>>> import numpy as np
>>> np.set_printoptions(precision=3, suppress=True, linewidth=140)
>>> tidy = lambda a: np.round(a, 3) + 0
>>> W0 = np.loadtxt("out14.csv", delimiter=",")
>>> tidy(W0)
array([[ 0.794, -0.397, -0.079],
       [-0.397,  0.198,  0.04 ],
       [-0.079,  0.04 ,  0.008]])
>>> left, sigma, Vh = np.linalg.svd(W0)
>>> V = Vh[:(sigma > 1e-8).sum()]
>>> rng = np.random.default_rng(4881)
>>> vec = W0[0] + 5 * W0[2] + rng.integers(2) * np.eye(3)[1]
>>> tidy(vec)
array([ 0.397,  0.802, -0.04 ])
>>> tidy(V.T @ V)
array([[ 0.794, -0.397, -0.079],
       [-0.397,  0.198,  0.04 ],
       [-0.079,  0.04 ,  0.008]])
>>> np.linalg.matrix_rank(np.vstack([W0, vec]))
np.int64(2)
>>> np.allclose(V.T @ V @ vec, vec)
False
>>> u = np.array([1, 2, -3]) + 0.5
>>> M = np.outer(u, u) / (u @ u)
>>> tidy(M)
array([[ 0.153,  0.254, -0.254],
       [ 0.254,  0.424, -0.424],
       [-0.254, -0.424,  0.424]])
>>> vec = np.array([-1, -1, 2])
>>> tidy(np.eye(3) - M)
array([[ 0.847, -0.254,  0.254],
       [-0.254,  0.576,  0.424],
       [ 0.254,  0.424,  0.576]])
>>> arr = np.loadtxt("a.csv", delimiter=",")
>>> tidy(arr)
array([[-0.572, -0.789,  0.045],
       [ 0.514, -0.139, -0.04 ],
       [-0.629,  0.571, -0.249],
       [-0.114,  0.178,  0.967]])
>>> # columns are unit length and at right angles
>>> B = np.c_[arr[:, :2] @ np.array([[1, 2], [3, 3]]), np.array([1, 5, 3, 2])]
>>> tidy(B)
array([[-2.939, -3.511,  1.   ],
       [ 0.097,  0.612,  5.   ],
       [ 1.085,  0.456,  3.   ],
       [ 0.419,  0.305,  2.   ]])
>>> tidy(np.linalg.norm(np.linalg.qr(arr)[0].T @ B, axis=0) ** 2 / ((B ** 2).sum(axis=0) + 1e-12))
array([1.   , 1.   , 0.036])
>>> np.linalg.matrix_rank(B)
np.int64(3)
>>> tidy(np.linalg.lstsq(arr, B[:, 0])[0])
array([1., 3., 0.])
>>> hat = B @ np.linalg.solve(B.T @ B, B.T)
>>> tidy(np.trace(hat))
np.float64(3.0)
>>> tidy(np.linalg.eigvalsh(hat))
array([0., 1., 1., 1.])
>>> tidy(arr.T @ arr)
array([[1., 0., 0.],
       [0., 1., 0.],
       [0., 0., 1.]])
>>> Q, Rm = np.linalg.qr(arr)
>>> tidy(Q)
array([[-0.572, -0.789,  0.045],
       [ 0.514, -0.139, -0.04 ],
       [-0.629,  0.571, -0.249],
       [-0.114,  0.178,  0.967]])
>>> Q.shape, Rm.shape
((4, 3), (3, 3))
>>> np.allclose(Rm.T @ Rm, arr.T @ arr)
True
>>> tidy(np.trace(Q @ Q.T))
np.float64(3.0)
>>> tidy(np.abs(np.diag(Rm)))
array([1., 1., 1.])
>>> abs(Rm[0, 0]), tidy(np.linalg.norm(arr[:, 0]))
(np.float64(1.0), np.float64(1.0))
>>> tidy(Q.T @ Q)
array([[1., 0., 0.],
       [0., 1., 0.],
       [0., 0., 1.]])
>>> m1 = np.triu(rng.random((3, 3)) < 0.8, 1).astype(int)
>>> m1 = m1 + m1.T
>>> m1
array([[0, 1, 1],
       [1, 0, 1],
       [1, 1, 0]])
>>> # equal to its transpose
>>> vals, V = np.linalg.eig(m1)
>>> tidy(np.sort(np.linalg.eigvals(m1.T)))
array([-1., -1.,  2.])
>>> tidy(np.linalg.det(m1.T))
np.float64(2.0)
>>> np.einsum("ii->", m1)
np.int64(0)
>>> tidy(np.linalg.det(m1[::-1]))
np.float64(-2.0)
>>> tidy(np.linalg.det(2 * m1)), tidy(np.linalg.det(m1))
(np.float64(16.0), np.float64(2.0))
>>> np.einsum("ij,ji->", m1, m1)
np.int64(6)
>>> K = np.load("test7.npy")
>>> K
array([[-2.009, -0.997, -0.011],
       [-2.025, -1.003,  0.008],
       [-1.963, -0.981, -0.01 ],
       [-2.004, -0.986, -0.014],
       [-1.986, -0.988, -0.051],
       [-1.961, -0.98 , -0.012],
       [-2.009, -1.007,  0.007],
       [-2.007, -0.977, -0.014],
       [-1.99 , -1.016, -0.002],
       [-2.001, -1.001, -0.005],
       [-1.996, -0.985,  0.024],
       [-2.017, -1.006,  0.029],
       [ 0.993,  0.022, -1.021],
       [ 1.002,  0.002, -1.049],
       [ 0.981, -0.006, -0.994],
       [ 1.017,  0.015, -1.009],
       [ 1.014,  0.004, -0.988],
       [ 1.013,  0.007, -0.963],
       [ 0.986, -0.008, -0.992],
       [ 1.025,  0.001, -1.005],
       [ 1.005,  0.007, -0.995],
       [ 0.992, -0.017, -1.014],
       [ 0.989,  0.007, -1.002],
       [ 1.019,  0.008, -0.995]])
>>> D = np.linalg.norm(K[:, None] - K[None], axis=-1)
>>> np.linalg.matrix_rank(D ** 2)
np.int64(5)
>>> (D + 1e9 * np.eye(24)).round(6).argmin(axis=1)
array([ 9,  6,  5,  7,  3,  2,  9,  3,  9,  0, 11,  1, 22, 12, 18, 23, 23, 16, 14, 23, 16, 18, 14, 16])
>>> D[8].round(6).argsort(kind="stable")[:4]
array([8, 9, 6, 0])
>>> Ac = K - K.mean(axis=0)
>>> V = np.linalg.svd(Ac)[2][:2]
>>> B = Ac - Ac @ V.T @ V
>>> np.linalg.norm(B, axis=1).round(6).argmax()
np.int64(8)
>>> tidy(np.diag(V.T @ V))
array([0.917, 0.091, 0.992])
>>> tidy(np.linalg.norm(B) / np.linalg.norm(Ac))
np.float64(0.006)
>>> tidy(B.std(axis=0))
array([0.003, 0.009, 0.001])
>>> tidy(np.cov(Ac @ V.T, rowvar=False))
array([[2.868, 0.   ],
       [0.   , 0.   ]])
>>> vec = np.array([5, -2, 4])
>>> target = arr @ vec
>>> tidy(np.linalg.lstsq(arr, target)[0])
array([ 5., -2.,  4.])
>>> tidy(target)
array([-1.102,  2.689, -5.284,  2.939])
>>> target = target + 0.3 * rng.normal(size=4)
>>> tidy(target)
array([-0.96 ,  2.514, -5.319,  2.82 ])
>>> b, *_ = np.linalg.lstsq(arr, target)
>>> tidy(arr.T @ (target - arr @ b))
array([0., 0., 0.])
>>> tidy(b)
array([ 4.864, -2.129,  3.908])
>>> np.argsort(-np.linalg.norm(K, axis=0).round(6), kind="stable")[:3]
array([0, 2, 1])
>>> round(np.log10(np.linalg.cond(K)))
2
>>> [round(float(x), 3) for x in np.linalg.svd(K, compute_uv=False)[:3]]
[8.476, 3.468, 0.061]
>>> np.linalg.matrix_rank(K, rtol=0.1)
np.int64(2)
>>> np.linalg.cond(K) > 100
np.True_
>>> Ac = (K - K.mean(axis=0)) / K.std(axis=0)
>>> np.argwhere(np.abs(Ac) > 2)
array([], shape=(0, 2), dtype=int64)
>>> b = np.linalg.lstsq(np.delete(Ac, 2, axis=1), Ac[:, 2])[0]
>>> np.abs(b).argmax()
np.int64(0)
>>> u = np.array([-9, -7, 1, -1]) + 0.5
>>> mat = np.eye(4) - 2 * np.outer(u, u) / (u @ u)
>>> tidy(mat)
array([[-0.235, -0.944,  0.218, -0.073],
       [-0.944,  0.278,  0.167, -0.056],
       [ 0.218,  0.167,  0.962,  0.013],
       [-0.073, -0.056,  0.013,  0.996]])
>>> u, r1 = mat[0], mat[3]
>>> u @ u
np.float64(1.0)
>>> u @ r1
np.float64(0.0)
>>> p = (u @ r1) / (u @ u) * u
>>> (r1 - p) @ u
np.float64(0.0)
>>> np.linalg.matrix_rank(np.outer(u, r1))
np.int64(1)
>>> p
array([-0., -0.,  0., -0.])
>>> feats = np.load("run8.npy")
>>> feats
array([[ 0,  0,  0,  0,  0,  0],
       [-1,  0,  0,  0,  0,  0],
       [ 1, -2,  0,  0,  0,  0],
       [ 0,  0,  0,  0,  0,  0],
       [ 0,  0, -1,  0,  0,  0],
       [ 0,  0,  1, -2,  0,  0],
       [ 0,  0,  0,  0,  0,  0],
       [ 0,  0,  0,  0, -1,  0],
       [ 0,  0,  0,  0,  1, -2]])
>>> # row 3 repeats row 0
>>> vec = np.array([2, 2, 5])
>>> tidy(W0 @ vec)
array([ 0.397, -0.198, -0.04 ])
>>> tidy((vec - W0 @ vec) @ (W0 @ vec))
np.float64(0.0)
>>> tidy(np.eye(3) - W0)
array([[ 0.206,  0.397,  0.079],
       [ 0.397,  0.802, -0.04 ],
       [ 0.079, -0.04 ,  0.992]])
>>> tidy(W0 @ W0 @ vec)
array([ 0.397, -0.198, -0.04 ])
>>> tidy(np.trace(W0))
np.float64(1.0)
>>> vec = np.array([1, 1, 0, 2, 0, 0])
>>> target = feats @ vec
>>> tidy(np.linalg.pinv(feats) @ feats)
array([[1., 0., 0., 0., 0., 0.],
       [0., 1., 0., 0., 0., 0.],
       [0., 0., 1., 0., 0., 0.],
       [0., 0., 0., 1., 0., 0.],
       [0., 0., 0., 0., 1., 0.],
       [0., 0., 0., 0., 0., 1.]])
>>> tidy(np.linalg.solve(feats.T @ feats, feats.T @ target))
array([1., 1., 0., 2., 0., 0.])
>>> target = target + 0.05 * rng.normal(size=9)
>>> tidy(target)
array([-0.139, -1.015, -1.012,  0.058,  0.023, -4.045,  0.047, -0.007,  0.019])
>>> b, *_ = np.linalg.lstsq(feats, target)
>>> b.round()
array([ 1.,  1., -0.,  2.,  0., -0.])
